$ ipython --no-banner

In [1]: import numpy as np

In [2]: from numpy import linalg as LA

In [3]: np.set_printoptions(precision=3, suppress=True, linewidth=100, floatmode="fixed")

In [4]: m1 = np.load("arr.npy")

In [5]: m1
Out[5]: 
array([[ 0.651,  0.039, -0.194,  0.194, -0.272, -0.349, -0.349,  0.427],
       [ 0.039,  0.996,  0.022, -0.022,  0.030,  0.039,  0.039, -0.047],
       [-0.194,  0.022,  0.892,  0.108, -0.151, -0.194, -0.194,  0.237],
       [ 0.194, -0.022,  0.108,  0.892,  0.151,  0.194,  0.194, -0.237],
       [-0.272,  0.030, -0.151,  0.151,  0.789, -0.272, -0.272,  0.332],
       [-0.349,  0.039, -0.194,  0.194, -0.272,  0.651, -0.349,  0.427],
       [-0.349,  0.039, -0.194,  0.194, -0.272, -0.349,  0.651,  0.427],
       [ 0.427, -0.047,  0.237, -0.237,  0.332,  0.427,  0.427,  0.478]])

In [6]: r0 = np.array([-2, 3, 0])

In [7]: np.convolve(m1[3], r0)
Out[7]: array([-0.388,  0.625, -0.280, -1.461,  2.375,  0.065,  0.194,  1.056, -0.711,  0.000])

In [8]: np.polyval(r0, m1[3])
Out[8]: array([ 0.507, -0.066,  0.300,  1.085,  0.407,  0.507,  0.507, -0.824])

In [9]: round(LA.norm(m1[4] - m1[3]), 3)
Out[9]: np.float64(1.414)

In [10]: np.round(LA.norm(m1, 1), 3), round(LA.norm(m1, np.inf), 3)
Out[10]: (np.float64(2.612), np.float64(2.612))

In [11]: LA.norm(m1, axis=0)
Out[11]: array([1.000, 1.000, 1.000, 1.000, 1.000, 1.000, 1.000, 1.000])

In [12]: round(LA.det(m1), 3)
Out[12]: np.float64(-1.0)

In [13]: np.trace(m1)
Out[13]: np.float64(6.0)

In [14]: (m1 + m1.T) / 2
Out[14]: 
array([[ 0.651,  0.039, -0.194,  0.194, -0.272, -0.349, -0.349,  0.427],
       [ 0.039,  0.996,  0.022, -0.022,  0.030,  0.039,  0.039, -0.047],
       [-0.194,  0.022,  0.892,  0.108, -0.151, -0.194, -0.194,  0.237],
       [ 0.194, -0.022,  0.108,  0.892,  0.151,  0.194,  0.194, -0.237],
       [-0.272,  0.030, -0.151,  0.151,  0.789, -0.272, -0.272,  0.332],
       [-0.349,  0.039, -0.194,  0.194, -0.272,  0.651, -0.349,  0.427],
       [-0.349,  0.039, -0.194,  0.194, -0.272, -0.349,  0.651,  0.427],
       [ 0.427, -0.047,  0.237, -0.237,  0.332,  0.427,  0.427,  0.478]])

In [15]: np.round(m1 @ m1, 3) + 0
Out[15]: 
array([[1.000, 0.000, 0.000, 0.000, 0.000, 0.000, 0.000, 0.000],
       [0.000, 1.000, 0.000, 0.000, 0.000, 0.000, 0.000, 0.000],
       [0.000, 0.000, 1.000, 0.000, 0.000, 0.000, 0.000, 0.000],
       [0.000, 0.000, 0.000, 1.000, 0.000, 0.000, 0.000, 0.000],
       [0.000, 0.000, 0.000, 0.000, 1.000, 0.000, 0.000, 0.000],
       [0.000, 0.000, 0.000, 0.000, 0.000, 1.000, 0.000, 0.000],
       [0.000, 0.000, 0.000, 0.000, 0.000, 0.000, 1.000, 0.000],
       [0.000, 0.000, 0.000, 0.000, 0.000, 0.000, 0.000, 1.000]])

In [16]: np.allclose(m1 @ m1.T, m1.T @ m1)
Out[16]: True

In [17]: np.round(LA.matrix_power(m1, 4), 3) + 0
Out[17]: 
array([[1.000, 0.000, 0.000, 0.000, 0.000, 0.000, 0.000, 0.000],
       [0.000, 1.000, 0.000, 0.000, 0.000, 0.000, 0.000, 0.000],
       [0.000, 0.000, 1.000, 0.000, 0.000, 0.000, 0.000, 0.000],
       [0.000, 0.000, 0.000, 1.000, 0.000, 0.000, 0.000, 0.000],
       [0.000, 0.000, 0.000, 0.000, 1.000, 0.000, 0.000, 0.000],
       [0.000, 0.000, 0.000, 0.000, 0.000, 1.000, 0.000, 0.000],
       [0.000, 0.000, 0.000, 0.000, 0.000, 0.000, 1.000, 0.000],
       [0.000, 0.000, 0.000, 0.000, 0.000, 0.000, 0.000, 1.000]])

In [18]: M = np.load("block7.npy")

In [19]: M
Out[19]: 
array([[0, 0, 0, 1, 0, 1, 1, 1],
       [0, 0, 0, 1, 0, 1, 1, 1],
       [0, 0, 0, 0, 0, 0, 0, 0],
       [1, 1, 0, 0, 0, 1, 1, 1],
       [0, 0, 0, 0, 0, 0, 0, 0],
       [1, 1, 0, 1, 0, 0, 1, 1],
       [1, 1, 0, 1, 0, 1, 0, 1],
       [1, 1, 0, 1, 0, 1, 1, 0]])

In [20]: vals, V = LA.eigh(M)

In [21]: np.abs(V[:, -1])
Out[21]: array([0.365, 0.365, 0.000, 0.428, 0.000, 0.428, 0.428, 0.428])

In [22]: vals.sum(), np.trace(M)
Out[22]: (np.float64(0.0), np.int64(0))

In [23]: np.round(V.T @ V, 3) + 0
Out[23]: 
array([[1.000, 0.000, 0.000, 0.000, 0.000, 0.000, 0.000, 0.000],
       [0.000, 1.000, 0.000, 0.000, 0.000, 0.000, 0.000, 0.000],
       [0.000, 0.000, 1.000, 0.000, 0.000, 0.000, 0.000, 0.000],
       [0.000, 0.000, 0.000, 1.000, 0.000, 0.000, 0.000, 0.000],
       [0.000, 0.000, 0.000, 0.000, 1.000, 0.000, 0.000, 0.000],
       [0.000, 0.000, 0.000, 0.000, 0.000, 1.000, 0.000, 0.000],
       [0.000, 0.000, 0.000, 0.000, 0.000, 0.000, 1.000, 0.000],
       [0.000, 0.000, 0.000, 0.000, 0.000, 0.000, 0.000, 1.000]])

In [24]: LA.eigvalsh(M + 4 * np.eye(8))
Out[24]: array([2.298, 3.000, 3.000, 3.000, 4.000, 4.000, 4.000, 8.702])
